% ipython --no-banner

In [1]: import numpy as np

In [2]: np.set_printoptions(precision=3, suppress=True, linewidth=160, floatmode="fixed")

In [3]: X = np.load("run10.npy")

In [4]: print(X)
[[1.000 0.200 0.040 0.008 0.002]
 [0.200 1.000 0.200 0.040 0.008]
 [0.040 0.200 1.000 0.200 0.040]
 [0.008 0.040 0.200 1.000 0.200]
 [0.002 0.008 0.040 0.200 1.000]]

In [5]: print(np.allclose(X, X.T))
True

In [6]: print(np.round(np.linalg.det(X), 3))
0.849

In [7]: print(np.allclose(X @ X.T, X.T @ X))
True

In [8]: print((X + X.T) / 2)
[[1.000 0.200 0.040 0.008 0.002]
 [0.200 1.000 0.200 0.040 0.008]
 [0.040 0.200 1.000 0.200 0.040]
 [0.008 0.040 0.200 1.000 0.200]
 [0.002 0.008 0.040 0.200 1.000]]

In [9]: print(round(np.abs(np.linalg.eigvals(X)).max(), 3))
1.399

In [10]: print(np.trace(X))
5.0

In [11]: m1 = np.array([[4, -4, -2], [-4, 4, 2], [0, 0, 0], [4, -4, -2], [6, -6, -3]])

In [12]: print(np.unravel_index(np.abs(m1).argmax(), m1.shape))
(np.int64(4), np.int64(0))

In [13]: m1[:, 3]
IndexError: index 3 is out of bounds for axis 1 with size 3


In [14]: print(np.count_nonzero(m1))
12

In [15]: print(np.linalg.matrix_rank(m1))
1

In [16]: print(m1.sum(axis=0))
[ 10 -10  -5]

In [17]: print(np.abs(m1).max())
6

In [18]: print(round(float(np.trace(np.linalg.pinv(m1) @ m1)), 3))
1.0

In [19]: np.linalg.inv(m1)
LinAlgError: Last 2 dimensions of the array must be square


In [20]: C2 = m1.T @ m1

In [21]: print(np.round(np.linalg.svd(m1, compute_uv=False) ** 2, 3) + 0)
[189.000   0.000   0.000]

In [22]: print(C2)
[[ 84 -84 -42]
 [-84  84  42]
 [-42  42  21]]

In [23]: print(np.diag(C2))
[84 84 21]

In [24]: print(np.trace(C2), (m1 ** 2).sum())
189 189

In [25]: Uu, sig, VT = np.linalg.svd(m1)

In [26]: print(sig.round(3) + 0)
[13.748  0.000  0.000]

In [27]: other = Uu[:, :1] @ np.diag(sig[:1]) @ VT[:1]

In [28]: print(other)
[[ 4.000 -4.000 -2.000]
 [-4.000  4.000  2.000]
 [ 0.000  0.000  0.000]
 [ 4.000 -4.000 -2.000]
 [ 6.000 -6.000 -3.000]]

In [29]: print(np.round(np.linalg.norm(m1 - other) / np.linalg.norm(m1), 3))
0.0

In [30]: x0 = np.array([-1, 0, 3])

In [31]: print(m1 @ (2 * x0))
[-20  20   0 -20 -30]

In [32]: data = np.array([[-2.0, 1.0, 0.0, 0.0],
    ...:     [0.0, -2.0, 1.0, 0.0],
    ...:     [0.0, 0.0, -2.0, 1.0],
    ...:     [0.0, 0.0, 0.0, -2.0]])

In [33]: P = np.triu(np.array([[3, 1, 2, 0], [2, 2, 0, 1], [2, 3, 0, 0], [1, 1, 2, 1]]), 1) + np.eye(4)

In [34]: other = P @ data @ np.linalg.inv(P)

In [35]: print(np.round(np.linalg.det(other), 3))
16.0

In [36]: print(np.trace(other), np.trace(data))
-8.0 -8.0

In [37]: print(np.poly(other))
[ 1.000  8.000 24.000 32.000 16.000]

In [38]: print(other)
[[-2.000  1.000  1.000  1.000]
 [ 0.000 -2.000  1.000  0.000]
 [ 0.000  0.000 -2.000  1.000]
 [ 0.000  0.000  0.000 -2.000]]
